$ ipython --no-banner

In [1]: import numpy as np

In [2]: import numpy.linalg as la

In [3]: np.set_printoptions(precision=2, suppress=True, linewidth=200, sign=" ")

In [4]: other = np.array([[0, 2, -1, -3], [3, 3, 0, 2], [-2, -2, 0, 0], [2, 1, -2, 3]])

In [5]: feats = np.triu(other)

In [6]: feats
Out[6]: 
array([[ 0,  2, -1, -3],
       [ 0,  3,  0,  2],
       [ 0,  0,  0,  0],
       [ 0,  0,  0,  3]])

In [7]: np.count_nonzero(feats)
Out[7]: np.int64(6)

In [8]: feats.mean(axis=0)
Out[8]: array([ 0.  ,  1.25, -0.25,  0.5 ])

In [9]: np.abs(feats).max()
Out[9]: np.int64(3)

In [10]: feats.shape
Out[10]: (4, 4)

In [11]: la.svd(feats, compute_uv=False)
Out[11]: array([ 4.74,  3.65,  0.52,  0.  ])

In [12]: feats.sum(axis=0)
Out[12]: array([ 0,  5, -1,  2])

In [13]: np.round(la.norm(feats), 2)
Out[13]: np.float64(6.0)

In [14]: feats - feats[0]
Out[14]: 
array([[ 0,  0,  0,  0],
       [ 0,  1,  1,  5],
       [ 0, -2,  1,  3],
       [ 0, -2,  1,  6]])

In [15]: la.matrix_rank(feats)
Out[15]: np.int64(3)

In [16]: left, sv, Vt = la.svd(feats, full_matrices=False)

In [17]: np.cumsum(sv ** 2) / np.sum(sv ** 2)
Out[17]: array([ 0.62,  0.99,  1.  ,  1.  ])

In [18]: np.sqrt((sv ** 2).sum()), round(la.norm(feats), 2)
Out[18]: (np.float64(6.0), np.float64(6.0))

In [19]: sv / sv[0]
Out[19]: array([ 1.  ,  0.77,  0.11,  0.  ])

In [20]: np.abs(Vt[0])
Out[20]: array([ 0.  ,  0.03,  0.14,  0.99])

In [21]: np.abs(left[:, 0]).round(6).argmax()
Out[21]: np.int64(0)

In [22]: sv
Out[22]: array([ 4.74,  3.65,  0.52,  0.  ])

In [23]: np.round(Vt @ Vt.T, 2) + 0
Out[23]: 
array([[ 1.,  0.,  0.,  0.],
       [ 0.,  1.,  0.,  0.],
       [ 0.,  0.,  1.,  0.],
       [ 0.,  0.,  0.,  1.]])

In [24]: rng = np.random.default_rng(8965)

In [25]: labels = rng.permutation(4)

In [26]: labels
Out[26]: array([ 2,  1,  3,  0])

In [27]: other = feats[labels][:, labels]

In [28]: np.sort(np.abs(la.eigvals(other)))
Out[28]: array([ 0.,  0.,  3.,  3.])

In [29]: round(float(la.det(other)), 2), round(float(la.det(feats[labels])), 2)
Out[29]: (0.0, 0.0)

In [30]: np.trace(other)
Out[30]: np.int64(6)

In [31]: np.diag(other)
Out[31]: array([ 0,  3,  3,  0])

In [32]: np.allclose(feats[:-1].T @ la.lstsq(feats[:-1].T, feats[-1])[0], feats[-1])
Out[32]: False

In [33]: np.round(feats @ la.pinv(feats) @ feats, 2) + 0
Out[33]: 
array([[ 0.,  2., -1., -3.],
       [ 0.,  3.,  0.,  2.],
       [ 0.,  0.,  0.,  0.],
       [ 0.,  0.,  0.,  3.]])

In [34]: m1 = np.load("case7.npy")

In [35]: m1
Out[35]: 
array([[ -4,  -9,  13, -10,  -3],
       [ -9,  14,  10,  -3,   8],
       [ 13,  10, -16, -16, -12],
       [-10,  -3, -16,  14, -18],
       [ -3,   8, -12, -18,   0]])

In [36]: Q, evecs = la.qr(m1[:, :2])[0], la.qr(m1[:, 2:])[0]

In [37]: sv = la.svd(Q.T @ evecs, compute_uv=False)

In [38]: round(la.norm(Q @ Q.T - evecs @ evecs.T, 2), 2)
Out[38]: np.float64(1.0)

In [39]: (sv > 0.9).sum()
Out[39]: np.int64(0)

In [40]: np.einsum("ij,ji->", m1, m1)
Out[40]: np.int64(3176)

In [41]: la.cond(feats) > 100
Out[41]: np.True_

In [42]: np.argsort(-la.norm(feats, axis=0).round(6), kind="stable")[:3]
Out[42]: array([ 3,  1,  2])

In [43]: [round(float(x), 2) for x in la.svd(feats, compute_uv=False)[:3]]
Out[43]: [4.74, 3.65, 0.52]

In [44]: F = np.load("dump.npy")

In [45]: F
Out[45]: 
array([[-20,  -1,  -1,   1,   1],
       [  0, -19,   1,   1,  -1],
       [  1,   0, -58,  -2,  -2],
       [  0,   2,  -2,  41,   1],
       [  1,  -2,   2,   1, -41]])

In [46]: other = F + rng.integers(-2, 3, (5, 3)) @ rng.integers(-2, 3, (3, 5))

In [47]: other
Out[47]: 
array([[-26,  -2,  -2,   4,   3],
       [ -8, -21,   3,   3,   3],
       [  5,   0, -56,  -4,  -2],
       [ -4,   2,  -6,  45,   1],
       [  1,  -4,  11,  -4, -37]])

In [48]: other - F
Out[48]: 
array([[-6, -1, -1,  3,  2],
       [-8, -2,  2,  2,  4],
       [ 4,  0,  2, -2,  0],
       [-4,  0, -4,  4,  0],
       [ 0, -2,  9, -5,  4]])

In [49]: np.round(la.svd(other - F, compute_uv=False), 2) + 0
Out[49]: array([ 13.81,  12.23,   0.92,   0.  ,   0.  ])

In [50]: w, evecs = la.eig(F)

In [51]: np.sort(la.eigvals(la.inv(F)))
Out[51]: array([-0.05, -0.05, -0.02, -0.02,  0.02])

In [52]: np.round(F @ evecs[:, 0] - w[0] * evecs[:, 0], 2) + 0
Out[52]: array([ 0.,  0.,  0.,  0.,  0.])

In [53]: np.sort(la.eigvals(F.T))
Out[53]: array([-57.76, -41.41, -20.  , -18.91,  41.08])

In [54]: other = la.inv(F)

In [55]: np.round(F @ other, 2) + 0
Out[55]: 
array([[ 1.,  0.,  0.,  0.,  0.],
       [ 0.,  1.,  0.,  0.,  0.],
       [ 0.,  0.,  1.,  0.,  0.],
       [ 0.,  0.,  0.,  1.,  0.],
       [ 0.,  0.,  0.,  0.,  1.]])

In [56]: round(float(la.det(F) * la.det(other)), 2)
Out[56]: 1.0

In [57]: round(la.slogdet(F)[0], 2)
Out[57]: np.float64(1.0)

In [58]: np.round(la.cond(F), 2)
Out[58]: np.float64(3.11)

In [59]: np.round(la.inv(other), 2) + 0
Out[59]: 
array([[-20.,  -1.,  -1.,   1.,   1.],
       [  0., -19.,   1.,   1.,  -1.],
       [  1.,   0., -58.,  -2.,  -2.],
       [  0.,   2.,  -2.,  41.,   1.],
       [  1.,  -2.,   2.,   1., -41.]])

In [60]: (np.abs(other) > 1e-9).astype(int)
Out[60]: 
array([[ 1,  1,  1,  1,  1],
       [ 1,  1,  1,  1,  1],
       [ 1,  1,  1,  1,  1],
       [ 1,  1,  1,  1,  1],
       [ 1,  1,  1,  1,  1]])

In [61]: other.round(2) + 0
Out[61]: 
array([[-0.05,  0.  ,  0.  ,  0.  ,  0.  ],
       [ 0.  , -0.05,  0.  ,  0.  ,  0.  ],
       [ 0.  ,  0.  , -0.02,  0.  ,  0.  ],
       [ 0.  ,  0.  ,  0.  ,  0.02,  0.  ],
       [ 0.  ,  0.  ,  0.  ,  0.  , -0.02]])

In [62]: u = np.array([0, 0, 0, 1, 1])

In [63]: other = F + np.outer(u, np.eye(5)[1])

In [64]: la.matrix_rank(other - F)
Out[64]: np.int64(1)

In [65]: la.matrix_rank(la.inv(other) - la.inv(F), tol=1e-8)
Out[65]: np.int64(1)

In [66]: J = np.eye(4, dtype=int)[rng.permutation(4)]

In [67]: J
Out[67]: 
array([[ 0,  0,  0,  1],
       [ 1,  0,  0,  0],
       [ 0,  0,  1,  0],
       [ 0,  1,  0,  0]])

In [68]: x = np.array([1, 1, 2, 2])

In [69]: y = J @ x

In [70]: y
Out[70]: array([ 2,  1,  2,  1])

In [71]: la.solve(J, y)
Out[71]: array([ 1.,  1.,  2.,  2.])

In [72]: la.solve(J, y + J[:, 2])
Out[72]: array([ 1.,  1.,  3.,  2.])

In [73]: X = np.load("test13.npy")

In [74]: X
Out[74]: 
array([[ -2.89,  11.83,  -4.32,   7.12],
       [ -6.99,   8.81,  -9.84,   3.44],
       [ -4.28,  12.45, -10.54,   2.97],
       [ -4.89,   9.23,  -2.57,   8.29],
       [ -0.38,  15.35,  -2.95,   8.03],
       [ -3.81,  11.5 ,  -6.64,   5.57],
       [ -7.59,   8.76,  -9.6 ,   3.6 ],
       [ -6.92,  10.43,  -8.77,   4.15],
       [ -5.34,  10.38,  -8.78,   4.15],
       [ -1.08,  15.24,  -5.74,   6.18],
       [-12.84,   3.2 , -18.94,  -2.63],
       [ -2.66,  13.88,  -8.01,   4.66],
       [ -2.41,  12.73,  -2.19,   8.54],
       [ -5.75,   9.53,   0.24,  10.16],
       [ -0.59,  13.6 ,  -4.99,   6.68],
       [ -8.28,   6.55,  -5.38,   6.42],
       [ -6.25,   9.26, -10.23,   3.18],
       [ -9.42,   6.93, -10.09,   3.27],
       [ -4.75,  13.27, -11.35,   2.44],
       [ -9.56,   5.22, -15.1 ,  -0.07],
       [ -0.53,  11.2 ,   0.05,  10.03],
       [ -1.64,  15.79,  -9.72,   3.52],
       [-11.89,   5.2 , -15.4 ,  -0.26],
       [ -1.  ,  16.26, -11.51,   2.33],
       [-10.91,   5.82, -10.86,   2.76],
       [ -8.22,   8.09, -15.66,  -0.44],
       [ -8.34,   7.44,  -2.14,   8.57],
       [ -8.25,   8.7 ,  -9.48,   3.68],
       [ -3.14,  10.36,  -5.9 ,   6.07],
       [-12.06,   5.59, -15.3 ,  -0.2 ],
       [ -6.12,  10.96,  -6.85,   5.43],
       [ -7.33,   7.95,  -5.7 ,   6.2 ],
       [-10.76,   2.08,  -9.61,   3.6 ],
       [ -7.58,   6.96, -12.36,   1.76],
       [-12.24,   5.94, -10.68,   2.88]])

In [75]: labels = X[:, 0] > np.median(X[:, 0])

In [76]: u = X[labels].mean(axis=0) - X[~labels].mean(axis=0)

In [77]: np.argsort(-np.abs(u).round(6), kind="stable")
Out[77]: array([ 0,  1,  2,  3])

In [78]: proj = X @ la.solve(X.T @ X, X.T)

In [79]: np.round(np.trace(proj), 2)
Out[79]: np.float64(4.0)

In [80]: np.allclose(proj @ proj, proj)
Out[80]: True

In [81]: proj @ X[:, 0]
Out[81]: 
array([ -2.89,  -6.99,  -4.28,  -4.89,  -0.38,  -3.81,  -7.59,  -6.92,  -5.34,  -1.08, -12.84,  -2.66,  -2.41,  -5.75,  -0.59,  -8.28,  -6.25,  -9.42,  -4.75,  -9.56,  -0.53,  -1.64, -11.89,  -1.  ,
       -10.91,  -8.22,  -8.34,  -8.25,  -3.14, -12.06,  -6.12,  -7.33, -10.76,  -7.58, -12.24])

In [82]: arr = np.loadtxt("a.csv", delimiter=",")

In [83]: arr
Out[83]: 
array([[ 1.  ,  0.9 ,  0.81,  0.73,  0.66,  0.59,  0.53,  0.48,  0.43,  0.39,  0.35,  0.31],
       [ 0.9 ,  1.  ,  0.9 ,  0.81,  0.73,  0.66,  0.59,  0.53,  0.48,  0.43,  0.39,  0.35],
       [ 0.81,  0.9 ,  1.  ,  0.9 ,  0.81,  0.73,  0.66,  0.59,  0.53,  0.48,  0.43,  0.39],
       [ 0.73,  0.81,  0.9 ,  1.  ,  0.9 ,  0.81,  0.73,  0.66,  0.59,  0.53,  0.48,  0.43],
       [ 0.66,  0.73,  0.81,  0.9 ,  1.  ,  0.9 ,  0.81,  0.73,  0.66,  0.59,  0.53,  0.48],
       [ 0.59,  0.66,  0.73,  0.81,  0.9 ,  1.  ,  0.9 ,  0.81,  0.73,  0.66,  0.59,  0.53],
       [ 0.53,  0.59,  0.66,  0.73,  0.81,  0.9 ,  1.  ,  0.9 ,  0.81,  0.73,  0.66,  0.59],
       [ 0.48,  0.53,  0.59,  0.66,  0.73,  0.81,  0.9 ,  1.  ,  0.9 ,  0.81,  0.73,  0.66],
       [ 0.43,  0.48,  0.53,  0.59,  0.66,  0.73,  0.81,  0.9 ,  1.  ,  0.9 ,  0.81,  0.73],
       [ 0.39,  0.43,  0.48,  0.53,  0.59,  0.66,  0.73,  0.81,  0.9 ,  1.  ,  0.9 ,  0.81],
       [ 0.35,  0.39,  0.43,  0.48,  0.53,  0.59,  0.66,  0.73,  0.81,  0.9 ,  1.  ,  0.9 ],
       [ 0.31,  0.35,  0.39,  0.43,  0.48,  0.53,  0.59,  0.66,  0.73,  0.81,  0.9 ,  1.  ]])

In [84]: left, sv, Vt = la.svd(arr, full_matrices=False)

In [85]: np.abs(Vt[0])
Out[85]: array([ 0.25,  0.27,  0.29,  0.3 ,  0.31,  0.31,  0.31,  0.31,  0.3 ,  0.29,  0.27,  0.25])

In [86]: u = np.array([6, -4, 1])

In [87]: np.polyval(u, arr[7])
Out[87]: array([ 0.46,  0.57,  0.73,  0.97,  1.28,  1.7 ,  2.26,  3.  ,  2.26,  1.7 ,  1.28,  0.97])

In [88]: np.convolve(arr[7], u)
Out[88]: array([ 2.88,  1.26,  1.9 ,  2.13,  2.33,  2.6 ,  2.89,  3.21,  2.3 ,  2.26,  2.04,  1.85, -1.91,  0.66])

In [89]: labels = rng.permutation(12)

In [90]: labels
Out[90]: array([  0,   4,   7,   5,  10,   6,   9,   2,   1,   8,   3,  11])

In [91]: other = arr[labels][:, labels]

In [92]: np.allclose(other, arr)
Out[92]: False

In [93]: np.trace(other)
Out[93]: np.float64(12.0)

In [94]: w, evecs = la.eigh(arr)

In [95]: x = np.array([-1, 7, 1, 4, 3, -8, -4, -1, -1, 7, 6, 1])

In [96]: evecs * np.abs(w) @ evecs.T
Out[96]: 
array([[ 1.  ,  0.9 ,  0.81,  0.73,  0.66,  0.59,  0.53,  0.48,  0.43,  0.39,  0.35,  0.31],
       [ 0.9 ,  1.  ,  0.9 ,  0.81,  0.73,  0.66,  0.59,  0.53,  0.48,  0.43,  0.39,  0.35],
       [ 0.81,  0.9 ,  1.  ,  0.9 ,  0.81,  0.73,  0.66,  0.59,  0.53,  0.48,  0.43,  0.39],
       [ 0.73,  0.81,  0.9 ,  1.  ,  0.9 ,  0.81,  0.73,  0.66,  0.59,  0.53,  0.48,  0.43],
       [ 0.66,  0.73,  0.81,  0.9 ,  1.  ,  0.9 ,  0.81,  0.73,  0.66,  0.59,  0.53,  0.48],
       [ 0.59,  0.66,  0.73,  0.81,  0.9 ,  1.  ,  0.9 ,  0.81,  0.73,  0.66,  0.59,  0.53],
       [ 0.53,  0.59,  0.66,  0.73,  0.81,  0.9 ,  1.  ,  0.9 ,  0.81,  0.73,  0.66,  0.59],
       [ 0.48,  0.53,  0.59,  0.66,  0.73,  0.81,  0.9 ,  1.  ,  0.9 ,  0.81,  0.73,  0.66],
       [ 0.43,  0.48,  0.53,  0.59,  0.66,  0.73,  0.81,  0.9 ,  1.  ,  0.9 ,  0.81,  0.73],
       [ 0.39,  0.43,  0.48,  0.53,  0.59,  0.66,  0.73,  0.81,  0.9 ,  1.  ,  0.9 ,  0.81],
       [ 0.35,  0.39,  0.43,  0.48,  0.53,  0.59,  0.66,  0.73,  0.81,  0.9 ,  1.  ,  0.9 ],
       [ 0.31,  0.35,  0.39,  0.43,  0.48,  0.53,  0.59,  0.66,  0.73,  0.81,  0.9 ,  1.  ]])

In [97]: evecs * np.maximum(w, 0) @ evecs.T
Out[97]: 
array([[ 1.  ,  0.9 ,  0.81,  0.73,  0.66,  0.59,  0.53,  0.48,  0.43,  0.39,  0.35,  0.31],
       [ 0.9 ,  1.  ,  0.9 ,  0.81,  0.73,  0.66,  0.59,  0.53,  0.48,  0.43,  0.39,  0.35],
       [ 0.81,  0.9 ,  1.  ,  0.9 ,  0.81,  0.73,  0.66,  0.59,  0.53,  0.48,  0.43,  0.39],
       [ 0.73,  0.81,  0.9 ,  1.  ,  0.9 ,  0.81,  0.73,  0.66,  0.59,  0.53,  0.48,  0.43],
       [ 0.66,  0.73,  0.81,  0.9 ,  1.  ,  0.9 ,  0.81,  0.73,  0.66,  0.59,  0.53,  0.48],
       [ 0.59,  0.66,  0.73,  0.81,  0.9 ,  1.  ,  0.9 ,  0.81,  0.73,  0.66,  0.59,  0.53],
       [ 0.53,  0.59,  0.66,  0.73,  0.81,  0.9 ,  1.  ,  0.9 ,  0.81,  0.73,  0.66,  0.59],
       [ 0.48,  0.53,  0.59,  0.66,  0.73,  0.81,  0.9 ,  1.  ,  0.9 ,  0.81,  0.73,  0.66],
       [ 0.43,  0.48,  0.53,  0.59,  0.66,  0.73,  0.81,  0.9 ,  1.  ,  0.9 ,  0.81,  0.73],
       [ 0.39,  0.43,  0.48,  0.53,  0.59,  0.66,  0.73,  0.81,  0.9 ,  1.  ,  0.9 ,  0.81],
       [ 0.35,  0.39,  0.43,  0.48,  0.53,  0.59,  0.66,  0.73,  0.81,  0.9 ,  1.  ,  0.9 ],
       [ 0.31,  0.35,  0.39,  0.43,  0.48,  0.53,  0.59,  0.66,  0.73,  0.81,  0.9 ,  1.  ]])

In [98]: round(x @ arr @ x, 2)
Out[98]: np.float64(180.3)

In [99]: la.eigvalsh(arr[1:, 1:])
Out[99]: array([ 0.06,  0.06,  0.06,  0.07,  0.1 ,  0.13,  0.17,  0.28,  0.58,  1.68,  7.82])
